>>> import numpy as np
>>> np.set_printoptions(suppress=True, linewidth=200)
>>> feats = np.array([[1, 0, 0, 0], [1, 2, 0, 0], [0, 1, 0, 0], [1, 1, 0, 0]])
>>> # columns 2 and 3 are equal
>>> other = np.array([[-2, -9], [-7, -5]])
>>> C = np.kron(other, feats)
>>> np.linalg.matrix_rank(C)
np.int64(4)
>>> U, sigma, Vh = np.linalg.svd(feats)
>>> sigma.round(4)
array([2.8025, 1.0705, 0.    , 0.    ])
>>> other = U[:, :2] @ np.diag(sigma[:2]) @ Vh[:2]
>>> other.round(4) + 0
array([[1., 0., 0., 0.],
       [1., 2., 0., 0.],
       [0., 1., 0., 0.],
       [1., 1., 0., 0.]])
>>> U, sigma, Vh = np.linalg.svd(feats)
>>> V = Vh[:(sigma > 1e-8).sum()]
>>> rng = np.random.default_rng(763638)
>>> x = feats[3] + 3 * feats[0] + rng.integers(2) * np.eye(4)[2]
>>> x
array([4., 1., 0., 0.])
>>> np.linalg.matrix_rank(np.vstack([feats, x]))
np.int64(2)
>>> np.round(np.diag(V.T @ V), 4)
array([1., 1., 0., 0.])
>>> np.round(np.linalg.norm(x - V.T @ V @ x), 4)
np.float64(0.0)
>>> print(np.linalg.matrix_rank(feats - feats[0, 0] * np.eye(4)))
3
>>> np.linalg.matrix_power(feats - np.diag(np.diag(feats)), 4)
array([[0, 0, 0, 0],
       [0, 0, 0, 0],
       [0, 0, 0, 0],
       [0, 0, 0, 0]])
>>> feats @ feats
array([[1, 0, 0, 0],
       [3, 4, 0, 0],
       [1, 2, 0, 0],
       [2, 2, 0, 0]])
>>> [int(np.linalg.matrix_rank(np.linalg.matrix_power(feats, p))) for p in range(1, 5)]
[2, 2, 2, 2]
>>> other = np.array([[-1, 3, -3], [1, 0, 1], [3, -2, 3], [-1, -3, 1]])
>>> C = np.array([[2, 3, 1, 0, 0], [3, 0, 3, 0, 3], [3, 3, 3, 2, 3]])
>>> arr = other @ C
>>> arr
array([[ -2, -12,  -1,  -6,   0],
       [  5,   6,   4,   2,   3],
       [  9,  18,   6,   6,   3],
       [ -8,   0,  -7,   2,  -6]])
>>> # rank 3
>>> print(np.unique(arr.round(6), axis=0).shape)
(4, 5)
>>> np.abs(np.diag(np.linalg.qr(arr)[1])) > 1e-9
array([ True,  True,  True, False])
>>> print(round(np.trace(np.linalg.pinv(arr) @ arr), 4))
3.0
>>> U, sigma, Vh = np.linalg.svd(arr)
>>> np.argmax(sigma[:-1] / (sigma[1:] + 1e-6)) + 1
np.int64(3)
>>> other = U[:, :3] @ np.diag(sigma[:3]) @ Vh[:3]
>>> round(float(np.linalg.norm(arr - other, 2)), 4), round(sigma[3], 4)
(0.0, np.float64(0.0))
>>> np.linalg.matrix_rank(other)
np.int64(3)
>>> other.round(4) + 0
array([[ -2., -12.,  -1.,  -6.,   0.],
       [  5.,   6.,   4.,   2.,   3.],
       [  9.,  18.,   6.,   6.,   3.],
       [ -8.,   0.,  -7.,   2.,  -6.]])
